$ python -q
>>> import numpy as np
>>> np.set_printoptions(precision=1, suppress=True, linewidth=140)
>>> def rd(a):
...     return np.round(a, 1) + 0
... 
>>> K = np.array([[-2, -2, -2], [-2, -4, -4], [-2, -4, -6]])
>>> K
array([[-2, -2, -2],
       [-2, -4, -4],
       [-2, -4, -6]])
>>> x0 = np.array([-8, 6, -5])
>>> target = K @ x0
>>> b, lr = np.zeros(3), 1 / np.linalg.norm(K, 2) ** 2
>>> for i in range(30):
...     b -= lr * K.T @ (K @ b - target)
...     if i % 5 == 0: print(i, round(np.linalg.norm(K @ b - target), 1))
... 
0 6.7
5 6.6
10 6.5
15 6.3
20 6.2
25 6.1
>>> rd(b)
array([-1.9, -0.9, -2.2])
>>> rd(np.linalg.cond(K))
np.float64(16.4)
>>> A2 = np.array([[-4, -7, -2, -4], [7, 4, -7, 3], [-3, 6, 8, -3], [-6, 8, -3, 0]])
>>> A = np.triu(A2)
>>> A
array([[-4, -7, -2, -4],
       [ 0,  4, -7,  3],
       [ 0,  0,  8, -3],
       [ 0,  0,  0,  0]])
>>> # triangular
>>> rng = np.random.default_rng(34310)
>>> lab = rng.permutation(4)
>>> lab
array([3, 1, 2, 0])
>>> A2 = A[lab][:, lab]
>>> np.allclose(A2, A)
False
>>> left, sigma, vt = np.linalg.svd(A)
>>> evecs = vt[:(sigma > 1e-8).sum()]
>>> x0 = A[2] + -3 * A[1] + rng.integers(2) * np.eye(4)[3]
>>> x0
array([  0., -12.,  29., -11.])
>>> rd(np.diag(evecs.T @ evecs))
array([0.5, 1. , 0.9, 0.5])
>>> rd(evecs.T @ evecs)
array([[ 0.5,  0. ,  0.2,  0.5],
       [ 0. ,  1. ,  0. ,  0. ],
       [ 0.2,  0. ,  0.9, -0.2],
       [ 0.5,  0. , -0.2,  0.5]])
>>> r = np.linalg.matrix_rank(A)
>>> r
np.int64(3)
>>> null = np.linalg.svd(A)[2][r:].T
>>> rd(null[:, 0] / null[np.abs(null[:, 0]).round(6).argmax(), 0])
array([ 1. ,  0.1, -0.4, -1. ])
>>> [int(np.linalg.matrix_rank(A[:, :j + 1])) for j in range(4)]
[1, 2, 3, 3]
>>> np.linalg.matrix_rank(A.T @ A), np.linalg.matrix_rank(A @ A.T)
(np.int64(3), np.int64(3))
>>> np.allclose(A @ null, 0)
True
>>> blk = np.stack([A, 5 * A, A[::-1]])
>>> np.einsum("bij,cij->bc", blk, blk)
array([[ 232, 1160, -130],
       [1160, 5800, -650],
       [-130, -650,  232]])
>>> rd(np.linalg.det(blk))
array([0., 0., 0.])
>>> blk.shape
(3, 4, 4)
>>> rd(np.linalg.norm(blk, axis=(1, 2)))
array([15.2, 76.2, 15.2])
>>> np.linalg.matrix_rank(blk.reshape(3, -1))
np.int64(2)
>>> np.linalg.matrix_rank(blk)
array([3, 3, 3])
>>> u = np.array([5, -5, -1, 0, 3])
>>> v = np.array([-2, 2, 3, 0, -2, -1])
>>> data = u[:, None] + v[None, :]
>>> data
array([[ 3,  7,  8,  5,  3,  4],
       [-7, -3, -2, -5, -7, -6],
       [-3,  1,  2, -1, -3, -2],
       [-2,  2,  3,  0, -2, -1],
       [ 1,  5,  6,  3,  1,  2]])
>>> u = np.array([0, 2])
>>> np.correlate(A[1], A[3], "full")
array([0, 0, 0, 0, 0, 0, 0])
>>> np.cross(A[1, :3], A[3, :3])
array([0, 0, 0])
>>> np.array([np.convolve(row, u, "same") for row in A])
array([[  0,  -8, -14,  -4],
       [  0,   0,   8, -14],
       [  0,   0,   0,  16],
       [  0,   0,   0,   0]])
>>> r = np.linalg.matrix_rank(data)
>>> r
np.int64(2)
>>> null = np.linalg.svd(data)[2][r:].T
>>> np.allclose(data @ null, 0)
True
>>> rd(data @ null)
array([[0., 0., 0., 0.],
       [0., 0., 0., 0.],
       [0., 0., 0., 0.],
       [0., 0., 0., 0.],
       [0., 0., 0., 0.]])
>>> rd(null @ null.T)
array([[ 0.7,  0. ,  0.1, -0.2, -0.3, -0.3],
       [ 0. ,  0.7, -0.4, -0.2,  0. , -0.1],
       [ 0.1, -0.4,  0.4, -0.2,  0.1,  0. ],
       [-0.2, -0.2, -0.2,  0.8, -0.2, -0.2],
       [-0.3,  0. ,  0.1, -0.2,  0.7, -0.3],
       [-0.3, -0.1,  0. , -0.2, -0.3,  0.8]])
>>> A2 = data / np.sqrt((data ** 2).mean(axis=1, keepdims=True))
>>> rd(A2[1])
array([-1.3, -0.6, -0.4, -0.9, -1.3, -1.1])
>>> rd(np.linalg.norm(A2, axis=1))
array([2.4, 2.4, 2.4, 2.4, 2.4])
>>> np.linalg.matrix_rank(A2) == np.linalg.matrix_rank(data)
np.True_
>>> data[:, 6]
Traceback (most recent call last):
  File "<python-input-58>", line 1, in <module>
    data[:, 6]
    ~~~~^^^^^^
IndexError: index 6 is out of bounds for axis 1 with size 6
>>> data.shape
(5, 6)
>>> np.diff(data, axis=0)
array([[-10, -10, -10, -10, -10, -10],
       [  4,   4,   4,   4,   4,   4],
       [  1,   1,   1,   1,   1,   1],
       [  3,   3,   3,   3,   3,   3]])
>>> rd(np.linalg.svd(data, compute_uv=False))
array([19. , 10.4,  0. ,  0. ,  0. ])
>>> np.linalg.rank(data)
Traceback (most recent call last):
  File "<python-input-62>", line 1, in <module>
    np.linalg.rank(data)
    ^^^^^^^^^^^^^^
AttributeError: module 'numpy.linalg' has no attribute 'rank'
>>> np.linalg.matrix_rank(data)
np.int64(2)
